$ python3 -q
>>> import numpy as np
>>> np.set_printoptions(precision=3, suppress=True, linewidth=200, sign=" ")
>>> A = np.loadtxt("run15.csv", delimiter=",")
>>> A
array([[ 1.2,  0.5, -0.2, -0.6, -1.5,  2.8],
       [-2.6,  1.4,  0.9,  0.8,  0.6, -0.9],
       [-1.7, -0.3, -0.5,  1.4,  0.5,  0.3],
       [ 0.7,  1.3, -0.2, -2. , -1.2, -1.4],
       [-1.4,  0.6, -0.1,  0.1,  0. ,  0.8],
       [-2.2, -2.7,  0.6, -1.5, -0.1, -1.1],
       [ 1.2,  0.9,  0. ,  0.5,  1.5, -0.4],
       [-3.1,  0.9, -0.9, -2.4,  0.2, -0.6],
       [-0.1,  0.2, -0.1, -1.7,  1. , -0.4],
       [-1.1,  0.2,  1.5, -1. ,  0. ,  0.3],
       [ 0. , -1.2,  1.6, -2.4,  1.1,  1. ]])
>>> O, evecs = np.linalg.qr(A[:, :2])[0], np.linalg.qr(A[:, 2:])[0]
>>> sigma = np.linalg.svd(O.T @ evecs, compute_uv=False)
>>> round(float(np.linalg.norm(O @ O.T - evecs @ evecs.T, 2)), 3)
1.0
>>> out = np.array([[-2, 9, 8],
...     [1, 5, -1],
...     [-3, -3, -7],
...     [-5, 1, 2],
...     [8, 8, 6],
...     [5, 2, 0]])
>>> out @ A
Traceback (most recent call last):
  File "<python-input-8>", line 1, in <module>
    out @ A
    ~~~~^~~
ValueError: matmul: Input operand 1 has a mismatch in its core dimension 0, with gufunc signature (n?,k),(k,m?)->(n?,m?) (size 11 is different from 3)
>>> np.einsum("ij->j", A)
array([-9.1,  1.8,  2.6, -8.8,  2.1,  0.4])
>>> np.einsum("ij,ij->i", A, A)
array([ 12.18,  11.34,   5.53,   9.62,   2.98,  15.96,   4.91,  17.39,   4.11,   4.59,  11.97])
>>> np.linalg.matrix_rank(np.vstack([A, out.T]))
np.int64(6)
>>> out = np.c_[A[:, :1] @ np.array([[1]]), np.array([1, 2, 2, 1, 3, 1, 0, 3, 1, 1, 1])]
>>> out
array([[ 1.2,  1. ],
       [-2.6,  2. ],
       [-1.7,  2. ],
       [ 0.7,  1. ],
       [-1.4,  3. ],
       [-2.2,  1. ],
       [ 1.2,  0. ],
       [-3.1,  3. ],
       [-0.1,  1. ],
       [-1.1,  1. ],
       [ 0. ,  1. ]])
>>> np.linalg.matrix_rank(np.c_[A, out])
np.int64(7)
>>> np.round(np.linalg.norm(out - A @ np.linalg.lstsq(A, out)[0], axis=0), 3) + 0
array([ 0.   ,  2.269])
>>> np.linalg.norm(np.linalg.qr(A)[0].T @ out, axis=0) ** 2 / ((out ** 2).sum(axis=0) + 1e-12)
array([ 1.   ,  0.839])
>>> np.linalg.matrix_rank(out)
np.int64(2)
>>> out = np.array([[1, 6, 2],
...     [1, 4, 3],
...     [4, 5, 4],
...     [2, 6, 8],
...     [8, 8, 5],
...     [5, 0, 5],
...     [8, 5, 9],
...     [9, 5, 8]])
>>> cent = np.array([[0, -2, 3, 1], [-1, 2, -1, -2], [3, 0, 2, -2]])
>>> mat = out @ cent
>>> mat
array([[  0,  10,   1, -15],
       [  5,   6,   5, -13],
       [  7,   2,  15, -14],
       [ 18,   8,  16, -26],
       [  7,   0,  26, -18],
       [ 15, -10,  25,  -5],
       [ 22,  -6,  37, -20],
       [ 19,  -8,  38, -17]])
>>> # rows and columns are dependent
>>> U, sigma, vt = np.linalg.svd(mat)
>>> np.argmax(sigma[:-1] / (sigma[1:] + 1e-6)) + 1
np.int64(3)
>>> out = U[:, :3] @ np.diag(sigma[:3]) @ vt[:3]
>>> np.linalg.matrix_rank(mat, rtol=0.05)
np.int64(3)
>>> round(float(np.abs(mat - out).max()), 3)
0.0
>>> np.round(np.linalg.norm(mat - out) / np.linalg.norm(mat), 3)
np.float64(0.0)
>>> E = np.load("x.npy")
>>> E
array([[ 2,  2,  2,  1,  1,  0,  1],
       [ 0,  1,  2,  0,  3,  0,  3],
       [ 0,  0,  3,  2,  0,  3,  0],
       [ 0,  0,  0,  0,  1,  1,  0],
       [ 0,  0,  0,  0,  1,  0,  0],
       [ 0,  0,  0,  0,  0,  0,  3],
       [ 0,  0,  0,  0,  0,  0,  3]])
>>> # row 6 repeats row 5
>>> rk = np.linalg.matrix_rank(E)
>>> rk
np.int64(6)
>>> ns = np.linalg.svd(E)[2][rk:].T
>>> [int(np.linalg.matrix_rank(E[:, :j + 1])) for j in range(7)]
[1, 2, 3, 3, 4, 5, 6]
>>> np.linalg.matrix_rank(E.T @ E), np.linalg.matrix_rank(E @ E.T)
(np.int64(6), np.int64(6))
>>> ns.shape
(7, 1)
>>> [int(np.linalg.matrix_rank(np.delete(E, i, axis=0))) for i in range(7)]
[5, 5, 5, 5, 5, 6, 6]
>>> np.unique(E.round(6), axis=0).shape
(6, 7)
>>> np.allclose(E[:-1].T @ np.linalg.lstsq(E[:-1].T, E[-1])[0], E[-1])
True
>>> np.linalg.lstsq(E[:-1].T, E[-1])[2]
np.int32(6)
>>> try:
...     np.linalg.inv(E)
... except np.linalg.LinAlgError as e:
...     print(repr(e))
... 
LinAlgError('Singular matrix')
>>> np.abs(np.diag(np.linalg.qr(E)[1])) > 1e-9
array([ True,  True,  True, False,  True, False,  True])
>>> U, sigma, vt = np.linalg.svd(E)
>>> evecs = vt[:(sigma > 1e-8).sum()]
>>> rng = np.random.default_rng(75857)
>>> x0 = E[6] + -1 * E[0] + rng.integers(2) * np.eye(7)[1]
>>> x0
array([-2., -2., -2., -1., -1.,  0.,  2.])
>>> round(float(np.linalg.norm(x0 - evecs.T @ evecs @ x0)), 3)
0.0
>>> np.diag(evecs.T @ evecs)
array([ 0.703,  0.612,  0.903,  0.782,  1.   ,  1.   ,  1.   ])
>>> np.linalg.matrix_rank(np.vstack([E, x0]))
np.int64(6)
>>> C2 = E.T @ E
>>> np.round(np.linalg.eigvalsh(C2)[::-1], 3) + 0
array([ 43.182,  22.276,   9.15 ,   5.44 ,   0.881,   0.07 ,   0.   ])
>>> np.diag(C2)
array([  4,   5,  17,   5,  12,  10,  28])
>>> out = E[0, 0] * E[1:] - np.outer(E[1:, 0], E[0])
>>> out
array([[ 0,  2,  4,  0,  6,  0,  6],
       [ 0,  0,  6,  4,  0,  6,  0],
       [ 0,  0,  0,  0,  2,  2,  0],
       [ 0,  0,  0,  0,  2,  0,  0],
       [ 0,  0,  0,  0,  0,  0,  6],
       [ 0,  0,  0,  0,  0,  0,  6]])
>>> E[:, 0] / E[0, 0]
array([ 1.,  0.,  0.,  0.,  0.,  0.,  0.])
>>> np.linalg.matrix_rank(out), np.linalg.matrix_rank(E)
(np.int64(5), np.int64(6))
>>> arr = np.cumsum(np.array([[0, 0, 0, 1, 0, 1, 0, 0, 3, 3],
...     [0, 3, 2, 0, 0, 1, 1, 1, 3, 3],
...     [3, 1, 1, 1, 1, 3, 2, 3, 1, 0],
...     [2, 3, 0, 3, 0, 2, 0, 2, 1, 2],
...     [3, 3, 3, 0, 1, 3, 1, 1, 3, 2],
...     [3, 3, 2, 0, 0, 0, 2, 0, 0, 0],
...     [0, 2, 2, 2, 2, 1, 1, 1, 2, 3],
...     [3, 3, 1, 2, 1, 3, 0, 1, 0, 2],
...     [2, 3, 2, 3, 3, 1, 0, 0, 2, 1],
...     [2, 0, 3, 3, 2, 3, 0, 3, 1, 2],
...     [2, 3, 2, 3, 1, 2, 1, 1, 3, 0],
...     [1, 2, 0, 0, 0, 1, 1, 0, 0, 2],
...     [1, 2, 3, 0, 0, 3, 0, 1, 2, 0]]), axis=0)
>>> arr
array([[  0,   0,   0,   1,   0,   1,   0,   0,   3,   3],
       [  0,   3,   2,   1,   0,   2,   1,   1,   6,   6],
       [  3,   4,   3,   2,   1,   5,   3,   4,   7,   6],
       [  5,   7,   3,   5,   1,   7,   3,   6,   8,   8],
       [  8,  10,   6,   5,   2,  10,   4,   7,  11,  10],
       [ 11,  13,   8,   5,   2,  10,   6,   7,  11,  10],
       [ 11,  15,  10,   7,   4,  11,   7,   8,  13,  13],
       [ 14,  18,  11,   9,   5,  14,   7,   9,  13,  15],
       [ 16,  21,  13,  12,   8,  15,   7,   9,  15,  16],
       [ 18,  21,  16,  15,  10,  18,   7,  12,  16,  18],
       [ 20,  24,  18,  18,  11,  20,   8,  13,  19,  18],
       [ 21,  26,  18,  18,  11,  21,   9,  13,  19,  20],
       [ 22,  28,  21,  18,  11,  24,   9,  14,  21,  20]])
>>> x0 = np.array([1, -3, -2, -2, 2, -3, -3, 3, 3, -3])
>>> rhs = arr @ x0
>>> rhs
array([  -5,  -21,  -26,  -42,  -58,  -74,  -90, -112, -123, -132, -144, -161, -172])
>>> np.linalg.solve(arr.T @ arr, arr.T @ rhs)
array([ 1., -3., -2., -2.,  2., -3., -3.,  3.,  3., -3.])
>>> np.round(np.linalg.pinv(arr) @ arr, 3) + 0
array([[ 1.,  0.,  0.,  0.,  0.,  0.,  0.,  0.,  0.,  0.],
       [ 0.,  1.,  0.,  0.,  0.,  0.,  0.,  0.,  0.,  0.],
       [ 0.,  0.,  1.,  0.,  0.,  0.,  0.,  0.,  0.,  0.],
       [ 0.,  0.,  0.,  1.,  0.,  0.,  0.,  0.,  0.,  0.],
       [ 0.,  0.,  0.,  0.,  1.,  0.,  0.,  0.,  0.,  0.],
       [ 0.,  0.,  0.,  0.,  0.,  1.,  0.,  0.,  0.,  0.],
       [ 0.,  0.,  0.,  0.,  0.,  0.,  1.,  0.,  0.,  0.],
       [ 0.,  0.,  0.,  0.,  0.,  0.,  0.,  1.,  0.,  0.],
       [ 0.,  0.,  0.,  0.,  0.,  0.,  0.,  0.,  1.,  0.],
       [ 0.,  0.,  0.,  0.,  0.,  0.,  0.,  0.,  0.,  1.]])
>>> rhs = rhs + 0.05 * rng.normal(size=13)
>>> rhs
array([  -5.053,  -21.094,  -26.006,  -42.026,  -58.058,  -74.067,  -90.007, -111.965, -123.013, -131.993, -143.924, -160.943, -171.961])
>>> b, *_ = np.linalg.lstsq(arr, rhs)
>>> b.round()
array([ 1., -3., -2., -2.,  2., -3., -3.,  3.,  3., -3.])
>>> np.round(arr.T @ (rhs - arr @ b), 3) + 0
array([ 0.,  0.,  0.,  0.,  0.,  0.,  0.,  0.,  0.,  0.])
>>> b
array([ 0.976, -3.003, -2.005, -1.982,  2.012, -2.978, -2.947,  2.995,  2.977, -3.009])
>>> round(float(np.linalg.norm(rhs - arr @ b)), 3)
0.056
